% ipython --no-banner

In [1]: import numpy as np

In [2]: np.set_printoptions(precision=1, suppress=True, linewidth=200)

In [3]: E = np.loadtxt("arr.csv", delimiter=",")

In [4]: print(E.round(1) + 0)
[[-0.1  0.1 -1.  -0.1 -1.1  0.3  1.   0.6 -0.6]
 [ 0.6 -0.5  0.3  0.7  0.1  0.6  1.   0.   1.1]
 [-0.2 -1.  -0.2 -1.5  0.2 -0.2  0.2  0.4  0.6]
 [-0.7 -0.9  0.2  0.7 -0.6  0.3 -1.   0.9  0.1]
 [-0.1  0.1 -0.1  0.3 -0.8 -1.5  0.  -0.3  0.8]
 [-0.9 -0.6 -1.   0.4  0.3  0.3  0.1 -1.2  0. ]
 [ 0.8  0.1 -0.3 -0.5 -1.   0.8 -0.9 -0.7  0.4]
 [-1.1  0.5  1.1 -0.4 -0.6  0.5  0.4 -0.4  0.3]
 [-0.5  1.1 -0.8 -0.1  0.5  0.3 -0.3  0.6  1.1]]

In [5]: out = E / np.linalg.norm(E, axis=1, keepdims=True)

In [6]: G = out @ out.T

In [7]: print(np.linalg.norm(out, axis=1))
[1. 1. 1. 1. 1. 1. 1. 1. 1.]

In [8]: print((G - 2 * np.eye(9)).round(6).argmax(axis=1))
[1 0 0 0 0 0 0 0 0]

In [9]: W = np.array([[3, 3, 8],
   ...:     [2, 4, 1],
   ...:     [2, 4, 9],
   ...:     [4, 1, 4],
   ...:     [0, 2, 4],
   ...:     [0, 6, 8],
   ...:     [7, 2, 3],
   ...:     [2, 1, 0],
   ...:     [5, 2, 6]])

In [10]: beta = np.array([-1, -1, -1])

In [11]: act = np.maximum(E @ W + beta, 0)

In [12]: print((act > 0).astype(int))
[[1 0 0]
 [1 1 1]
 [0 0 0]
 [0 0 0]
 [1 0 0]
 [0 0 0]
 [0 1 1]
 [1 1 1]
 [1 1 0]]

In [13]: W2 = np.array([[1, 3], [3, 0], [1, 0]])

In [14]: print(act @ W2)
[[ 2.3  7. ]
 [66.9 47.6]
 [ 0.   0. ]
 [ 0.   0. ]
 [ 3.7 11.1]
 [ 0.   0. ]
 [ 6.5  0. ]
 [17.2  1.9]
 [13.4  6.9]]

In [15]: print((act @ W2).round(6).argmax(axis=1))
[1 0 0 0 1 0 0 0 0]

In [16]: rng = np.random.default_rng(223)

In [17]: z = rng.permutation(9)

In [18]: out = E[:, z] * rng.choice([-1, 1], 9)

In [19]: print(out.round(1) + 0)
[[ 1.   0.3  0.1  0.6 -0.1  1.1 -0.6 -1.   0.1]
 [-0.3  0.6 -0.7 -1.1  0.6 -0.1  0.  -1.  -0.5]
 [ 0.2 -0.2  1.5 -0.6 -0.2 -0.2 -0.4 -0.2 -1. ]
 [-0.2  0.3 -0.7 -0.1 -0.7  0.6 -0.9  1.  -0.9]
 [ 0.1 -1.5 -0.3 -0.8 -0.1  0.8  0.3  0.   0.1]
 [ 1.   0.3 -0.4  0.  -0.9 -0.3  1.2 -0.1 -0.6]
 [ 0.3  0.8  0.5 -0.4  0.8  1.   0.7  0.9  0.1]
 [-1.1  0.5  0.4 -0.3 -1.1  0.6  0.4 -0.4  0.5]
 [ 0.8  0.3  0.1 -1.1 -0.5 -0.5 -0.6  0.3  1.1]]

In [20]: U, _, Vt = np.linalg.svd(E.T @ out)

In [21]: print(z)
[2 5 3 8 0 4 7 6 1]

In [22]: print(np.round(np.linalg.lstsq(E, out)[0], 1) + 0)
[[ 0.  0.  0.  0.  1.  0.  0.  0.  0.]
 [ 0.  0.  0.  0.  0.  0.  0.  0.  1.]
 [-1.  0.  0.  0.  0.  0.  0.  0.  0.]
 [ 0.  0. -1.  0.  0.  0.  0.  0.  0.]
 [ 0.  0.  0.  0.  0. -1.  0.  0.  0.]
 [ 0.  1.  0.  0.  0.  0.  0.  0.  0.]
 [ 0.  0.  0.  0.  0.  0.  0. -1.  0.]
 [ 0.  0.  0.  0.  0.  0. -1.  0.  0.]
 [ 0.  0.  0. -1.  0.  0.  0.  0.  0.]]

In [23]: feats = np.load("layer13.npy")

In [24]: print(feats)
[[ 1.   0.   0.   0.   0.   0.   0.   0.   0.   0.   0. ]
 [ 0.   1.   0.   0.   0.   0.   0.   0.   0.   0.   0. ]
 [ 0.   0.   1.   0.   0.3  0.   0.   0.   0.   0.   0. ]
 [ 0.   0.   0.   1.   0.   0.   0.   0.   0.   0.   0. ]
 [ 0.   0.  -0.3  0.   1.   0.   0.   0.   0.   0.   0. ]
 [ 0.   0.   0.   0.   0.   1.   0.   0.   0.   0.   0. ]
 [ 0.   0.   0.   0.   0.   0.   1.   0.   0.   0.   0. ]
 [ 0.   0.   0.   0.   0.   0.   0.   1.   0.   0.   0. ]
 [ 0.   0.   0.   0.   0.   0.   0.   0.   1.   0.   0. ]
 [ 0.   0.   0.   0.   0.   0.   0.   0.   0.   1.   0. ]
 [ 0.   0.   0.   0.   0.   0.   0.   0.   0.   0.   1. ]]

In [25]: out = np.linalg.invert(feats)
Traceback (most recent call last):
  Cell In[25], line 1
    out = np.linalg.invert(feats)
AttributeError: module 'numpy.linalg' has no attribute 'invert'


In [26]: out = np.linalg.inv(feats)

In [27]: print(np.linalg.det(feats) * out)
[[ 1.   0.   0.   0.   0.   0.   0.   0.   0.   0.   0. ]
 [ 0.   1.   0.   0.   0.   0.   0.   0.   0.   0.   0. ]
 [ 0.   0.   1.   0.  -0.3  0.   0.   0.   0.   0.   0. ]
 [ 0.   0.   0.   1.   0.   0.   0.   0.   0.   0.   0. ]
 [ 0.   0.   0.3  0.   1.   0.   0.   0.   0.   0.   0. ]
 [ 0.   0.   0.   0.   0.   1.   0.   0.   0.   0.   0. ]
 [ 0.   0.   0.   0.   0.   0.   1.   0.   0.   0.   0. ]
 [ 0.   0.   0.   0.   0.   0.   0.   1.   0.   0.   0. ]
 [ 0.   0.   0.   0.   0.   0.   0.   0.   1.   0.   0. ]
 [ 0.   0.   0.   0.   0.   0.   0.   0.   0.   1.   0. ]
 [ 0.   0.   0.   0.   0.   0.   0.   0.   0.   0.   1. ]]

In [28]: print(np.allclose(out, feats.T))
True

In [29]: print(round(float(np.linalg.cond(feats)), 1))
1.0

In [30]: print(round(np.linalg.slogdet(feats)[0], 1))
1.0

In [31]: print(np.round(feats @ out, 1) + 0)
[[1. 0. 0. 0. 0. 0. 0. 0. 0. 0. 0.]
 [0. 1. 0. 0. 0. 0. 0. 0. 0. 0. 0.]
 [0. 0. 1. 0. 0. 0. 0. 0. 0. 0. 0.]
 [0. 0. 0. 1. 0. 0. 0. 0. 0. 0. 0.]
 [0. 0. 0. 0. 1. 0. 0. 0. 0. 0. 0.]
 [0. 0. 0. 0. 0. 1. 0. 0. 0. 0. 0.]
 [0. 0. 0. 0. 0. 0. 1. 0. 0. 0. 0.]
 [0. 0. 0. 0. 0. 0. 0. 1. 0. 0. 0.]
 [0. 0. 0. 0. 0. 0. 0. 0. 1. 0. 0.]
 [0. 0. 0. 0. 0. 0. 0. 0. 0. 1. 0.]
 [0. 0. 0. 0. 0. 0. 0. 0. 0. 0. 1.]]

In [32]: vec = np.array([-1, -2, -2, 0, 0, 2, 1, -1, -2, -2, 2])

In [33]: print(np.abs(np.linalg.eigvals(feats)))
[1. 1. 1. 1. 1. 1. 1. 1. 1. 1. 1.]

In [34]: print(np.round(feats.T @ (feats @ vec), 1) + 0)
[-1. -2. -2.  0.  0.  2.  1. -1. -2. -2.  2.]

In [35]: print(np.linalg.matrix_power(feats, 4))
[[ 1.   0.   0.   0.   0.   0.   0.   0.   0.   0.   0. ]
 [ 0.   1.   0.   0.   0.   0.   0.   0.   0.   0.   0. ]
 [ 0.   0.   0.5  0.   0.9  0.   0.   0.   0.   0.   0. ]
 [ 0.   0.   0.   1.   0.   0.   0.   0.   0.   0.   0. ]
 [ 0.   0.  -0.9  0.   0.5  0.   0.   0.   0.   0.   0. ]
 [ 0.   0.   0.   0.   0.   1.   0.   0.   0.   0.   0. ]
 [ 0.   0.   0.   0.   0.   0.   1.   0.   0.   0.   0. ]
 [ 0.   0.   0.   0.   0.   0.   0.   1.   0.   0.   0. ]
 [ 0.   0.   0.   0.   0.   0.   0.   0.   1.   0.   0. ]
 [ 0.   0.   0.   0.   0.   0.   0.   0.   0.   1.   0. ]
 [ 0.   0.   0.   0.   0.   0.   0.   0.   0.   0.   1. ]]

In [36]: print(np.sort(np.abs(np.linalg.eigvals(feats))))
[1. 1. 1. 1. 1. 1. 1. 1. 1. 1. 1.]

In [37]: print(np.allclose(feats @ feats.T, feats.T @ feats))
True

In [38]: print(np.round(feats @ feats.T, 1) + 0)
[[1. 0. 0. 0. 0. 0. 0. 0. 0. 0. 0.]
 [0. 1. 0. 0. 0. 0. 0. 0. 0. 0. 0.]
 [0. 0. 1. 0. 0. 0. 0. 0. 0. 0. 0.]
 [0. 0. 0. 1. 0. 0. 0. 0. 0. 0. 0.]
 [0. 0. 0. 0. 1. 0. 0. 0. 0. 0. 0.]
 [0. 0. 0. 0. 0. 1. 0. 0. 0. 0. 0.]
 [0. 0. 0. 0. 0. 0. 1. 0. 0. 0. 0.]
 [0. 0. 0. 0. 0. 0. 0. 1. 0. 0. 0.]
 [0. 0. 0. 0. 0. 0. 0. 0. 1. 0. 0.]
 [0. 0. 0. 0. 0. 0. 0. 0. 0. 1. 0.]
 [0. 0. 0. 0. 0. 0. 0. 0. 0. 0. 1.]]

In [39]: print(np.linalg.pinv(feats))
[[ 1.   0.   0.   0.   0.   0.   0.   0.   0.   0.   0. ]
 [ 0.   1.   0.   0.   0.   0.   0.   0.   0.   0.   0. ]
 [ 0.   0.   1.   0.  -0.3  0.   0.   0.   0.   0.   0. ]
 [ 0.   0.   0.   1.   0.   0.   0.   0.   0.   0.   0. ]
 [ 0.   0.   0.3  0.   1.   0.   0.   0.   0.   0.   0. ]
 [ 0.   0.   0.   0.   0.   1.   0.   0.   0.   0.   0. ]
 [ 0.   0.   0.   0.   0.   0.   1.   0.   0.   0.   0. ]
 [ 0.   0.   0.   0.   0.   0.   0.   1.   0.   0.   0. ]
 [ 0.   0.   0.   0.   0.   0.   0.   0.   1.   0.   0. ]
 [ 0.   0.   0.   0.   0.   0.   0.   0.   0.   1.   0. ]
 [ 0.   0.   0.   0.   0.   0.   0.   0.   0.   0.   1. ]]

In [40]: T = np.stack([feats, 3 * feats, feats[::-1]])

In [41]: print(np.einsum("bij,cij->bc", T, T))
[[11. 33.  1.]
 [33. 99.  3.]
 [ 1.  3. 11.]]

In [42]: print((T @ feats.T).shape)
(3, 11, 11)

In [43]: print(T.shape)
(3, 11, 11)

In [44]: print(T.sum(axis=0))
[[ 4.   0.   0.   0.   0.   0.   0.   0.   0.   0.   1. ]
 [ 0.   4.   0.   0.   0.   0.   0.   0.   0.   1.   0. ]
 [ 0.   0.   3.9  0.   1.   0.   0.   0.   1.   0.   0. ]
 [ 0.   0.   0.   4.   0.   0.   0.   1.   0.   0.   0. ]
 [ 0.   0.  -1.   0.   3.9  0.   1.   0.   0.   0.   0. ]
 [ 0.   0.   0.   0.   0.   5.   0.   0.   0.   0.   0. ]
 [ 0.   0.  -0.3  0.   1.   0.   4.   0.   0.   0.   0. ]
 [ 0.   0.   0.   1.   0.   0.   0.   4.   0.   0.   0. ]
 [ 0.   0.   1.   0.   0.3  0.   0.   0.   4.   0.   0. ]
 [ 0.   1.   0.   0.   0.   0.   0.   0.   0.   4.   0. ]
 [ 1.   0.   0.   0.   0.   0.   0.   0.   0.   0.   4. ]]
